% ipython --no-banner

In [1]: import numpy as np

In [2]: np.set_printoptions(suppress=True, linewidth=200)

In [3]: rnd = lambda a: np.round(a, 3) + 0

In [4]: F = np.loadtxt("mat.csv", delimiter=",")

In [5]: print(F)
[[ 0.8    0.5   -0.54 ]
 [ 0.3    1.    -0.97 ]
 [ 0.4    0.1   -0.137]
 [ 0.     1.    -0.963]
 [ 0.5   -0.5    0.409]
 [-1.3    0.     0.101]
 [-3.1    1.8   -1.811]
 [ 0.6    0.3   -0.379]
 [ 0.8   -0.4    0.42 ]
 [-0.4    1.6   -1.564]
 [ 0.4    1.5   -1.451]
 [-1.9   -0.6    0.622]
 [-1.5    1.2   -1.166]
 [-2.2    0.4   -0.393]
 [ 0.7    0.    -0.003]
 [-1.4    0.2   -0.228]
 [ 0.9    1.8   -1.808]
 [-1.6   -2.1    2.179]
 [-0.1    1.6   -1.655]
 [-2.6    2.1   -2.134]
 [-0.2    0.1   -0.024]
 [ 0.3   -1.2    1.194]
 [ 0.7   -0.1    0.086]
 [-0.3    0.5   -0.438]
 [-0.2   -0.8    0.831]
 [-0.7    0.3   -0.188]
 [ 0.7    0.1   -0.078]
 [ 1.9   -1.1    1.079]]

In [6]: cov = np.cov(F, rowvar=False)

In [7]: print(rnd(np.corrcoef(F.T)))
[[ 1.    -0.227  0.214]
 [-0.227  1.    -0.999]
 [ 0.214 -0.999  1.   ]]

In [8]: print(rnd(np.polyfit(F[:, 0], F[:, 1], 1)))
[-0.19   0.274]

In [9]: print(rnd(cov))
[[ 1.474 -0.281  0.266]
 [-0.281  1.037 -1.043]
 [ 0.266 -1.043  1.052]]

In [10]: print(rnd(np.median(F, axis=0)))
[-0.05   0.25  -0.208]

In [11]: th = np.radians(72)

In [12]: Rm = np.eye(3)

In [13]: Rm[0, 0] = Rm[2, 2] = np.cos(th)

In [14]: Rm[0, 2], Rm[2, 0] = -np.sin(th), np.sin(th)

In [15]: print(rnd(Rm))
[[ 0.309  0.    -0.951]
 [ 0.     1.     0.   ]
 [ 0.951  0.     0.309]]

In [16]: out = F @ Rm.T

In [17]: print(rnd(np.linalg.svd(F, compute_uv=False)), rnd(np.linalg.svd(out, compute_uv=False)))
[8.359 5.905 0.18 ] [8.359 5.905 0.18 ]

In [18]: print(np.allclose(F @ F.T, out @ out.T))
True

In [19]: x0 = np.array([-1, 2, -1])

In [20]: print(rnd(np.abs(np.linalg.eigvals(Rm))))
[1. 1. 1.]

In [21]: print(rnd(np.linalg.inv(Rm)))
[[ 0.309  0.     0.951]
 [ 0.     1.     0.   ]
 [-0.951  0.     0.309]]

In [22]: print(rnd(np.sort(np.abs(np.degrees(np.angle(np.linalg.eigvals(Rm)))))))
[ 0. 72. 72.]

In [23]: print(Rm.T @ (Rm @ x0))
[-1.  2. -1.]

In [24]: data = np.load("sample9.npy")

In [25]: print(rnd(data))
[[-3.802 -0.491 -6.728 -1.856]
 [-1.557 -0.029 -2.93  -0.243]
 [-1.035  0.    -2.058 -0.012]
 [-0.005 -0.115 -0.147 -0.092]
 [ 0.003  0.189  0.171  0.212]
 [ 0.003  0.193  0.174  0.217]
 [ 0.006  0.247  0.221  0.284]
 [ 0.01   0.325  0.288  0.384]
 [ 0.033  0.563  0.492  0.699]
 [ 0.239  1.631  1.485  2.256]
 [ 0.291  1.831  1.683  2.56 ]
 [ 0.628  2.951  2.845  4.312]
 [ 0.804  3.463  3.403  5.132]
 [ 1.609  5.527  5.762  8.508]
 [ 3.681  9.993 11.29  16.059]
 [ 4.823 12.221 14.19  19.899]
 [ 5.718 13.901 16.422 22.817]]

In [26]: Xs = data - data.mean(axis=0)

In [27]: Uu, sigma, Vt = np.linalg.svd(Xs, full_matrices=False)

In [28]: print(rnd(Xs.mean(axis=0)))
[0. 0. 0. 0.]

In [29]: print(np.searchsorted(np.cumsum(sigma ** 2) / (sigma ** 2).sum(), 0.9) + 1)
1

In [30]: print(np.abs(Vt[0]).argmax())
3

In [31]: print(rnd((sigma ** 2).sum() ** 2 / (sigma ** 4).sum()))
1.03

In [32]: print(np.linalg.matrix_rank(Xs))
3

In [33]: print(rnd(Vt[0] * np.sign(Vt[0, np.abs(Vt[0]).argmax()])))
[0.202 0.42  0.55  0.693]

In [34]: print(rnd(sigma ** 2 / (sigma ** 2).sum()))
[0.985 0.014 0.    0.   ]

In [35]: print(np.abs(Uu[:, 0]).argmax())
16
